$ ipython --no-banner

In [1]: import numpy as np

In [2]: np.set_printoptions(precision=4, suppress=True, linewidth=120, sign=" ")

In [3]: W0 = np.load("run9.npy")

In [4]: W0
Out[4]: 
array([[-18.5939,   3.6062,   6.4235],
       [ 18.8447,  -3.2684,  -5.8478],
       [ -8.6978,  -9.1237, -15.5276],
       [-19.9765,  -0.5972,  -0.7644],
       [  5.3387,   9.7419,  16.6311],
       [ 12.8292,  -7.6583, -13.2952],
       [ 19.9639,  -0.4885,  -1.0967],
       [-18.863 ,  -3.4555,  -5.6787],
       [ 17.38  ,   5.0844,   8.4904],
       [-19.986 ,  -0.4843,  -0.5707],
       [  9.2589,  -8.8801, -15.3433],
       [  2.8748,   9.989 ,  17.0867],
       [-18.6182,   3.575 ,   6.3704],
       [  9.084 ,   9.0293,  15.3608],
       [ 14.9344,  -6.6183, -11.5396],
       [-16.1255,   5.8698,  10.272 ],
       [ 11.7705,   8.2138,  13.928 ],
       [  3.2279,  -9.9271, -17.0597],
       [ 18.4563,  -3.7774,  -6.7153],
       [ 15.2747,   6.5914,  11.1012],
       [-12.1029,   7.9543,  13.7931],
       [ 12.7842,  -7.6775, -13.3274],
       [  8.2372,   9.2295,  15.7151],
       [ 10.5944,  -8.4874, -14.6875],
       [ -3.5783,  -9.935 , -16.985 ]])

In [5]: left, s, Vh = np.linalg.svd(W0)

In [6]: evecs = Vh[:(s > 1e-8).sum()]

In [7]: rng = np.random.default_rng(665167)

In [8]: vec = W0[0] + 5 * W0[10] + rng.integers(2) * np.eye(3)[2]

In [9]: vec
Out[9]: array([ 27.7004, -40.7944, -69.293 ])

In [10]: round(np.linalg.norm(vec - evecs.T @ evecs @ vec), 4)
Out[10]: np.float64(0.5039)

In [11]: evecs.T @ evecs
Out[11]: 
array([[ 1.    ,  0.0057, -0.0033],
       [ 0.0057,  0.2539,  0.4352],
       [-0.0033,  0.4352,  0.7461]])

In [12]: rk = np.linalg.matrix_rank(W0)

In [13]: rk
Out[13]: np.int64(2)

In [14]: null = np.linalg.svd(W0)[2][rk:].T

In [15]: [int(np.linalg.matrix_rank(W0[:, :j + 1])) for j in range(3)]
Out[15]: [1, 2, 2]

In [16]: np.linalg.matrix_rank(W0.T @ W0), np.linalg.matrix_rank(W0 @ W0.T)
Out[16]: (np.int64(2), np.int64(2))

In [17]: [int(np.linalg.matrix_rank(np.delete(W0, i, axis=0))) for i in range(25)]
Out[17]: [2, 2, 2, 2, 2, 2, 2, 2, 2, 2, 2, 2, 2, 2, 2, 2, 2, 2, 2, 2, 2, 2, 2, 2, 2]

In [18]: null.shape
Out[18]: (3, 1)

In [19]: np.round(null @ null.T, 4) + 0
Out[19]: 
array([[ 0.    , -0.0057,  0.0033],
       [-0.0057,  0.7461, -0.4352],
       [ 0.0033, -0.4352,  0.2539]])

In [20]: np.allclose(W0 @ null, 0)
Out[20]: True

In [21]: Ac = W0 - W0.mean(axis=0)

In [22]: left, s, Vh = np.linalg.svd(Ac, full_matrices=False)

In [23]: np.round(Ac.mean(axis=0), 4) + 0
Out[23]: array([ 0.,  0.,  0.])

In [24]: np.round((s ** 2).sum() ** 2 / (s ** 4).sum(), 4)
Out[24]: np.float64(1.9778)

In [25]: np.abs(left[:, 0]).argmax()
Out[25]: np.int64(20)

In [26]: np.round(s ** 2 / (s ** 2).sum(), 4) + 0
Out[26]: array([ 0.5529,  0.4471,  0.    ])

In [27]: Z = W0[[18, 13]].astype(float)

In [28]: for _ in range(5):
    ...:     z = np.linalg.norm(W0[:, None] - Z, axis=-1).argmin(axis=1)
    ...:     Z = np.array([W0[z == j].mean(axis=0) for j in range(2)])
    ...: 

In [29]: z
Out[29]: array([ 1,  0,  0,  1,  1,  0,  0,  1,  1,  1,  0,  1,  1,  1,  0,  1,  1,  0,  0,  1,  1,  0,  1,  0,  0])

In [30]: Z
Out[30]: 
array([[  9.8743,  -6.8947, -11.9477],
       [ -3.879 ,   5.3105,   9.1542]])

In [31]: A = np.array([[-0.4, -0.4, 0.7, 0.2],
    ...:     [0.7, 0.9, 1.3, 0.2],
    ...:     [0.5, 0.4, -0.3, 1.0],
    ...:     [1.5, 1.3, 1.7, 2.1]])

In [32]: A[2] = A[0] + 0.02 * rng.normal(size=4)

In [33]: A
Out[33]: 
array([[-0.4   , -0.4   ,  0.7   ,  0.2   ],
       [ 0.7   ,  0.9   ,  1.3   ,  0.2   ],
       [-0.446 , -0.3835,  0.7032,  0.2239],
       [ 1.5   ,  1.3   ,  1.7   ,  2.1   ]])

In [34]: round(np.linalg.det(A), 4)
Out[34]: np.float64(0.1419)

In [35]: np.allclose(A, A.T)
Out[35]: False

In [36]: (A - A.T) / 2
Out[36]: 
array([[ 0.    , -0.55  ,  0.573 , -0.65  ],
       [ 0.55  ,  0.    ,  0.8418, -0.55  ],
       [-0.573 , -0.8418,  0.    , -0.7381],
       [ 0.65  ,  0.55  ,  0.7381,  0.    ]])

In [37]: A.sum(axis=0)
Out[37]: array([ 1.354 ,  1.4165,  4.4032,  2.7239])

In [38]: np.diff(A, axis=0)
Out[38]: 
array([[ 1.1   ,  1.3   ,  0.6   ,  0.    ],
       [-1.146 , -1.2835, -0.5968,  0.0239],
       [ 1.946 ,  1.6835,  0.9968,  1.8761]])

In [39]: np.abs(A).max()
Out[39]: np.float64(2.1)

In [40]: np.linalg.matrix_rank(A)
Out[40]: np.int64(4)

In [41]: A.mean(axis=0)
Out[41]: array([ 0.3385,  0.3541,  1.1008,  0.681 ])

In [42]: A.sum(axis=1)
Out[42]: array([ 0.1   ,  3.1   ,  0.0975,  6.6   ])

In [43]: A.shape
Out[43]: (4, 4)

In [44]: np.linalg.svd(A, compute_uv=False)
Out[44]: array([ 3.6804,  1.3014,  0.8778,  0.0338])

In [45]: np.unravel_index(np.abs(A).argmax(), A.shape)
Out[45]: (np.int64(3), np.int64(3))

In [46]: np.count_nonzero(A)
Out[46]: np.int64(16)

In [47]: left, s, Vh = np.linalg.svd(W0, full_matrices=False)

In [48]: round(np.sqrt((s ** 2).sum()), 4), round(float(np.linalg.norm(W0)), 4)
Out[48]: (np.float64(100.0), 100.0)

In [49]: np.cumsum(s ** 2) / np.sum(s ** 2)
Out[49]: array([ 0.5534,  1.    ,  1.    ])

In [50]: np.round(left.T @ left, 4) + 0
Out[50]: 
array([[ 1.,  0.,  0.],
       [ 0.,  1.,  0.],
       [ 0.,  0.,  1.]])

In [51]: mat = np.loadtxt("m.csv", delimiter=",")

In [52]: mat
Out[52]: 
array([[ 0.9931, -0.0828],
       [-0.0828,  0.0069]])

In [53]: mat.reshape(-1, 2)
Out[53]: 
array([[ 0.9931, -0.0828],
       [-0.0828,  0.0069]])

In [54]: mat.reshape(2, -1)
Out[54]: 
array([[ 0.9931, -0.0828],
       [-0.0828,  0.0069]])

In [55]: blk = mat.reshape(2, 2, -1)

In [56]: blk.transpose(1, 0, 2)
Out[56]: 
array([[[ 0.9931],
        [-0.0828]],

       [[-0.0828],
        [ 0.0069]]])

In [57]: np.round(np.einsum("ihd,ihd->ih", blk, blk), 4) + 0
Out[57]: 
array([[ 0.9863,  0.0068],
       [ 0.0068,  0.    ]])

In [58]: np.einsum("ihd,jhd->hij", blk, blk).shape
Out[58]: (2, 2, 2)

In [59]: blk[:, 0]
Out[59]: 
array([[ 0.9931],
       [-0.0828]])

In [60]: round(np.einsum("ii->", mat), 4)
Out[60]: np.float64(1.0)

In [61]: np.round(np.linalg.eigvals(mat), 4) + 0
Out[61]: array([ 1.,  0.])

In [62]: round(np.linalg.eigvals(mat).sum().real, 4)
Out[62]: np.float64(1.0)

In [63]: Y = np.array([[3, 3, -1], [1, 2, -3]])

In [64]: mat @ Y
Out[64]: 
array([[ 2.8966,  2.8138, -0.7448],
       [-0.2414, -0.2345,  0.0621]])

In [65]: Y @ mat
ValueError: matmul: Input operand 1 has a mismatch in its core dimension 0, with gufunc signature (n?,k),(k,m?)->(n?,m?) (size 2 is different from 3)


In [66]: np.einsum("ij,ij->i", mat, mat)
Out[66]: array([ 0.9931,  0.0069])

In [67]: np.linalg.matrix_rank(np.vstack([mat, Y.T]))
Out[67]: np.int64(2)

In [68]: ev, evecs = np.linalg.eigh(mat)

In [69]: vec = np.array([0, -2])

In [70]: evecs * np.abs(ev) @ evecs.T
Out[70]: 
array([[ 0.9931, -0.0828],
       [-0.0828,  0.0069]])

In [71]: evecs * np.maximum(ev, 0) @ evecs.T
Out[71]: 
array([[ 0.9931, -0.0828],
       [-0.0828,  0.0069]])

In [72]: (np.sign(evecs[:, -1].round(6)) == np.sign(evecs[0, -1].round(6))).astype(int)
Out[72]: array([ 1,  0])

In [73]: np.round(vec @ mat @ vec, 4)
Out[73]: np.float64(0.0276)

In [74]: round(float(vec @ mat @ vec / (vec @ vec)), 4), np.round(ev[0], 4), round(float(ev[-1]), 4)
Out[74]: (0.0069, np.float64(0.0), 1.0)

In [75]: np.linalg.eigvalsh(mat[1:, 1:])
Out[75]: array([ 0.0069])

In [76]: round(float(np.abs(mat).sum(axis=1).max()), 4), round(float(np.abs(ev).max()), 4)
Out[76]: (1.0759, 1.0)

In [77]: proj = np.triu(np.array([[1, 0], [2, 2]]), 1) + np.eye(2)

In [78]: Y = proj @ mat @ np.linalg.inv(proj)

In [79]: np.round(np.poly(Y), 4) + 0
Out[79]: array([ 1., -1.,  0.])

In [80]: round(np.linalg.det(Y), 4)
Out[80]: np.float64(0.0)

In [81]: feats = np.load("arr.npy")

In [82]: feats
Out[82]: 
array([[-1, -5,  1,  3],
       [-5, -1, -5,  1],
       [ 1, -5, -1, -5],
       [ 3,  1, -5, -1]])

In [83]: # symmetric, so the eigenvalues are real

In [84]: proj = np.triu(np.array([[2, -2, 0, -1], [1, -2, -2, 0], [-2, 0, -2, 2], [0, -2, 2, -1]]), 1) + np.eye(4)

In [85]: Y = proj @ feats @ np.linalg.inv(proj)

In [86]: np.trace(Y), np.trace(feats)
Out[86]: (np.float64(-4.0), np.int64(-4))

In [87]: np.linalg.matrix_rank(Y)
Out[87]: np.int64(4)

In [88]: np.poly(Y)
Out[88]: array([   1.,    4.,  -80., -208., 1456.])

In [89]: np.round(np.linalg.det(Y), 4)
Out[89]: np.float64(1456.0)

In [90]: J = np.loadtxt("data.csv", delimiter=",")

In [91]: J
Out[91]: 
array([[ 7., -6., -2.],
       [ 2., -4., -6.],
       [ 5., -2.,  4.]])

In [92]: blk = np.stack([W0, 2 * W0, W0[::-1]])

In [93]: np.linalg.matrix_rank(blk)
Out[93]: array([ 2,  2,  2])

In [94]: np.linalg.norm(blk, axis=(1, 2))
Out[94]: array([ 100.,  200.,  100.])

In [95]: (blk @ W0.T).shape
Out[95]: (3, 25, 25)

In [96]: vec = np.array([1, 3, -1, 1])

In [97]: h1 = np.maximum(A @ vec, 0)

In [98]: A.T @ h1
Out[98]: array([ 10.31,   9.61,  12.85,  12.64])

In [99]: np.tanh(A @ vec)
Out[99]: array([-0.9705,  0.9801, -0.969 ,  1.    ])

In [100]: np.flatnonzero(h1 > 1e-9)
Out[100]: array([ 1,  3])

In [101]: r0 = np.array([-2, 1, 0])

In [102]: r1 = np.array([0, 0, 5])

In [103]: arr = r0[:, None] + r1[None, :]

In [104]: arr
Out[104]: 
array([[-2, -2,  3],
       [ 1,  1,  6],
       [ 0,  0,  5]])

In [105]: np.sort(np.abs(np.linalg.eigvals(arr)))
Out[105]: array([ 0.,  1.,  5.])

In [106]: arr.inv()
AttributeError: 'numpy.ndarray' object has no attribute 'inv'


In [107]: (arr + arr.T) / 2
Out[107]: 
array([[-2. , -0.5,  1.5],
       [-0.5,  1. ,  3. ],
       [ 1.5,  3. ,  5. ]])

In [108]: np.allclose(arr, arr.T)
Out[108]: False

In [109]: z = rng.permutation(3)

In [110]: z
Out[110]: array([ 1,  2,  0])

In [111]: Y = arr[z][:, z]

In [112]: round(np.linalg.det(Y), 4), round(float(np.linalg.det(arr[z])), 4)
Out[112]: (np.float64(0.0), 0.0)

In [113]: Y
Out[113]: 
array([[ 1,  6,  1],
       [ 0,  5,  0],
       [-2,  3, -2]])
